$ python3 -q
>>> import numpy as np
>>> import numpy.linalg as la
>>> np.set_printoptions(precision=3, suppress=True, linewidth=140, sign=" ")
>>> arr = np.minimum.outer(np.arange(1, 9), np.arange(1, 9)) * -1
>>> arr
array([[-1, -1, -1, -1, -1, -1, -1, -1],
       [-1, -2, -2, -2, -2, -2, -2, -2],
       [-1, -2, -3, -3, -3, -3, -3, -3],
       [-1, -2, -3, -4, -4, -4, -4, -4],
       [-1, -2, -3, -4, -5, -5, -5, -5],
       [-1, -2, -3, -4, -5, -6, -6, -6],
       [-1, -2, -3, -4, -5, -6, -7, -7],
       [-1, -2, -3, -4, -5, -6, -7, -8]])
>>> np.sort(np.abs(la.eigvals(arr)))
array([  0.259,   0.288,   0.346,   0.458,   0.688,   1.258,   3.338,  29.365])
>>> la.matrix_power(arr, 3)
array([[ -204,  -400,  -581,  -741,  -875,  -979, -1050, -1086],
       [ -400,  -785, -1141, -1456, -1720, -1925, -2065, -2136],
       [ -581, -1141, -1660, -2120, -2506, -2806, -3011, -3115],
       [ -741, -1456, -2120, -2710, -3206, -3592, -3856, -3990],
       [ -875, -1720, -2506, -3206, -3796, -4256, -4571, -4731],
       [ -979, -1925, -2806, -3592, -4256, -4775, -5131, -5312],
       [-1050, -2065, -3011, -3856, -4571, -5131, -5516, -5712],
       [-1086, -2136, -3115, -3990, -4731, -5312, -5712, -5916]])
>>> (arr + arr.T) / 2
array([[-1., -1., -1., -1., -1., -1., -1., -1.],
       [-1., -2., -2., -2., -2., -2., -2., -2.],
       [-1., -2., -3., -3., -3., -3., -3., -3.],
       [-1., -2., -3., -4., -4., -4., -4., -4.],
       [-1., -2., -3., -4., -5., -5., -5., -5.],
       [-1., -2., -3., -4., -5., -6., -6., -6.],
       [-1., -2., -3., -4., -5., -6., -7., -7.],
       [-1., -2., -3., -4., -5., -6., -7., -8.]])
